>>> import numpy as np
>>> np.set_printoptions(precision=2, suppress=True, linewidth=120, sign=" ")
>>> K = np.load("a.npy")
>>> K
array([[ 0.87,  0.  , -0.5 ,  0.  ],
       [ 0.  ,  1.  ,  0.  ,  0.  ],
       [ 0.5 ,  0.  ,  0.87,  0.  ],
       [ 0.  ,  0.  ,  0.  ,  1.  ]])
>>> np.sort(np.linalg.eigvals(K).real)
array([ 0.87,  0.87,  1.  ,  1.  ])
>>> np.flatnonzero(np.linalg.matrix_power((K != 0) + (K.T != 0) + np.eye(4), 4)[1])
array([ 1])
>>> (np.linalg.matrix_power((K != 0) + (K.T != 0) + np.eye(4), 4) > 0).astype(int)
array([[ 1,  0,  1,  0],
       [ 0,  1,  0,  0],
       [ 1,  0,  1,  0],
       [ 0,  0,  0,  1]])
>>> round(float(np.linalg.det(K)), 2)
1.0
>>> K @ K
array([[ 0.5 ,  0.  , -0.87,  0.  ],
       [ 0.  ,  1.  ,  0.  ,  0.  ],
       [ 0.87,  0.  ,  0.5 ,  0.  ],
       [ 0.  ,  0.  ,  0.  ,  1.  ]])
>>> K @ K
array([[ 0.5 ,  0.  , -0.87,  0.  ],
       [ 0.  ,  1.  ,  0.  ,  0.  ],
       [ 0.87,  0.  ,  0.5 ,  0.  ],
       [ 0.  ,  0.  ,  0.  ,  1.  ]])
>>> (K + K.T) / 2
array([[ 0.87,  0.  ,  0.  ,  0.  ],
       [ 0.  ,  1.  ,  0.  ,  0.  ],
       [ 0.  ,  0.  ,  0.87,  0.  ],
       [ 0.  ,  0.  ,  0.  ,  1.  ]])
>>> Y = np.array([[-2, -2, -1], [3, -2, 0], [3, 2, -2], [-3, 1, 2]])
>>> np.einsum("ij,ij->i", K, K)
array([ 1.,  1.,  1.,  1.])
>>> np.einsum("ik,kj->ij", K, Y)
array([[-3.23, -2.73,  0.13],
       [ 3.  , -2.  ,  0.  ],
       [ 1.6 ,  0.73, -2.23],
       [-3.  ,  1.  ,  2.  ]])
>>> Y.T @ K.T
array([[-3.23,  3.  ,  1.6 , -3.  ],
       [-2.73, -2.  ,  0.73,  1.  ],
       [ 0.13,  0.  , -2.23,  2.  ]])
>>> np.linalg.matrix_rank(K @ Y)
np.int64(3)
>>> K @ Y
array([[-3.23, -2.73,  0.13],
       [ 3.  , -2.  ,  0.  ],
       [ 1.6 ,  0.73, -2.23],
       [-3.  ,  1.  ,  2.  ]])
>>> A = np.load("mat.npy")
>>> A
array([[ 1,  0,  0,  0],
       [-2,  1,  0,  0],
       [ 2,  2,  1,  0],
       [-2,  0,  0,  1]])
>>> [int(np.linalg.matrix_rank(np.linalg.matrix_power(A, p))) for p in range(1, 5)]
[4, 4, 4, 4]
>>> np.linalg.matrix_rank(A - A[0, 0] * np.eye(4))
np.int64(2)
>>> A @ A
array([[ 1,  0,  0,  0],
       [-4,  1,  0,  0],
       [ 0,  4,  1,  0],
       [-4,  0,  0,  1]])
>>> np.linalg.matrix_power(A - np.diag(np.diag(A)), 4)
array([[ 0,  0,  0,  0],
       [ 0,  0,  0,  0],
       [ 0,  0,  0,  0],
       [ 0,  0,  0,  0]])
>>> np.abs(A).max()
np.int64(2)
>>> A.mean(axis=0)
array([-0.25,  0.75,  0.25,  0.25])
>>> np.count_nonzero(A)
np.int64(8)
>>> A.sum(axis=1)
array([ 1, -1,  5, -1])
